$ python -q
>>> import numpy as np
>>> import numpy.linalg as la
>>> np.set_printoptions(precision=2, suppress=True, linewidth=120)
>>> tidy = lambda a: np.round(a, 2) + 0
>>> mat = np.array([[1, 0, 1, 2, 2],
...     [0, 1, 0, 1, 2],
...     [1, 0, 1, 0, 1],
...     [2, 1, 0, 1, 0],
...     [2, 2, 1, 0, 1]])
>>> print(tidy(la.svd(mat, compute_uv=False)))
[4.9  2.56 1.56 1.4  0.29]
>>> print(mat - mat[0])
[[ 0  0  0  0  0]
 [-1  1 -1 -1  0]
 [ 0  0  0 -2 -1]
 [ 1  1 -1 -1 -2]
 [ 1  2  0 -2 -1]]
>>> print(np.unravel_index(np.abs(mat).argmax(), mat.shape))
(np.int64(0), np.int64(3))
>>> print(mat.shape)
(5, 5)
>>> print(mat.sum(axis=0))
[6 4 3 4 6]
>>> print(np.abs(mat).max())
2
>>> P = np.triu(np.array([[6, 2, 1, 4, 3],
...     [4, 7, 1, 5, 8],
...     [3, 5, 2, 1, 5],
...     [0, 6, 4, 8, 1],
...     [4, 2, 5, 8, 8]]), 1) + np.eye(5)
>>> B = P @ mat @ la.inv(P)
>>> print(P @ mat - mat @ P)
[[ 15.  10.   3.   1.  -2.]
 [ 27.  21.   8.   0.   0.]
 [ 12.   9.   4.  -4.  -3.]
 [  2.  -2.  -2. -13. -14.]
 [  0.  -4.  -4. -19. -27.]]
>>> print(la.matrix_rank(B))
5
>>> print(np.trace(B), np.trace(mat))
5.0 5
>>> rng = np.random.default_rng(328851)
>>> labels = rng.permutation(5)
>>> B = mat[:, labels] * rng.choice([-1, 1], 5)
>>> print(B)
[[-2 -2  0  1  1]
 [-2 -1 -1  0  0]
 [-1  0  0  1  1]
 [ 0 -1 -1  2  0]
 [-1  0 -2  2  1]]
>>> left, _, Vh = la.svd(mat.T @ B)
>>> print(tidy(left @ Vh))
[[ 0.  0.  0.  1.  0.]
 [ 0.  0. -1.  0.  0.]
 [ 0.  0.  0.  0.  1.]
 [ 0. -1.  0.  0.  0.]
 [-1.  0.  0.  0.  0.]]
>>> X = np.loadtxt("sample19.csv", delimiter=",")
>>> print(X)
[[-0.6 -0.2 -0.3 -1.   3.6  0.6  0.5 -0.5 -0.4 -0.1]
 [-2.4  0.7 -0.8 -0.2  2.7  1.   1.2 -2.4  0.4 -1.5]
 [ 1.4 -1.6 -1.3 -0.3 -0.6  1.4  0.1  1.2  0.7 -0.1]
 [ 0.  -0.7  1.   0.7 -4.2 -0.6  1.1  0.5  1.1  0.5]
 [ 0.5 -0.1 -1.  -0.8  1.5  0.3  0.8  1.2  0.2 -0.4]
 [ 0.  -0.8  0.2  0.9  0.6 -0.3  0.1  0.4  0.7 -1.2]
 [ 1.9  0.9  0.3 -0.6  1.5 -0.4  0.3  0.5 -0.2 -0.3]
 [ 0.8  2.5  0.2  1.5  2.7  1.2 -0.3  0.2  0.8  0.1]
 [ 0.3  0.7 -0.1  0.1 -1.5  0.  -0.8  0.4 -0.6 -0.5]
 [-0.9 -1.1 -2.6  0.5  2.1  0.  -0.9  0.3 -0.3  0.3]]
>>> O, V = la.qr(X[:, :5])[0], la.qr(X[:, 5:])[0]
>>> s = la.svd(O.T @ V, compute_uv=False)
>>> print(tidy(s))
[0.99 0.91 0.73 0.25 0.03]
>>> print(tidy(np.degrees(np.arccos(s.clip(0, 1)))))
[ 6.35 24.08 42.88 75.53 88.52]
>>> vec = np.array([-8, 8, -7, 8, 5])
>>> h1 = np.maximum(mat @ vec, 0)
>>> print(mat * (h1 > 1e-9)[:, None])
[[1 0 1 2 2]
 [0 1 0 1 2]
 [0 0 0 0 0]
 [0 0 0 0 0]
 [0 0 0 0 0]]
>>> print(mat.T @ h1)
[11 26 11 48 74]
>>> print(np.maximum(mat @ (3 * vec), 0))
[33 78  0  0  0]
>>> data = np.loadtxt("dump.csv", delimiter=",")
>>> print(tidy(data))
[[-0.14 -0.25  0.46  0.11  0.86  1.11  0.34 -0.39  0.81  0.1   0.06]
 [-0.25  0.43 -0.7  -0.03  0.44 -0.09  0.02  0.35 -0.81  0.22  0.98]
 [ 0.46 -0.7  -0.43  0.21 -1.41  1.03 -0.02 -0.15 -0.54  0.49  0.11]
 [ 0.11 -0.03  0.21 -0.4  -0.21  0.95  0.48  0.33 -0.52 -1.04  0.22]
 [ 0.86  0.44 -1.41 -0.21  1.35  0.7   0.01  0.11 -0.91  0.08 -0.63]
 [ 1.11 -0.09  1.03  0.95  0.7   0.2   0.63  0.5   0.24  1.39 -0.24]
 [ 0.34  0.02 -0.02  0.48  0.01  0.63  2.04 -0.56 -0.17 -0.34  0.01]
 [-0.39  0.35 -0.15  0.33  0.11  0.5  -0.56  1.47 -0.75 -0.35 -0.1 ]
 [ 0.81 -0.81 -0.54 -0.52 -0.91  0.24 -0.17 -0.75 -0.75  0.81  0.71]
 [ 0.1   0.22  0.49 -1.04  0.08  1.39 -0.34 -0.35  0.81 -1.04  0.54]
 [ 0.06  0.98  0.11  0.22 -0.63 -0.24  0.01 -0.1   0.71  0.54  1.25]]
>>> print([round(float(la.det(data[:i, :i])), 2) + 0 for i in range(1, 12)])
[-0.14, -0.13, 0.2, -0.07, -0.37, -2.16, -3.35, 1.09, 1.59, 0.0, 0.0]
>>> try:
...     la.cholesky(data)
... except la.LinAlgError as e:
...     print(e)
... 
Matrix is not positive definite
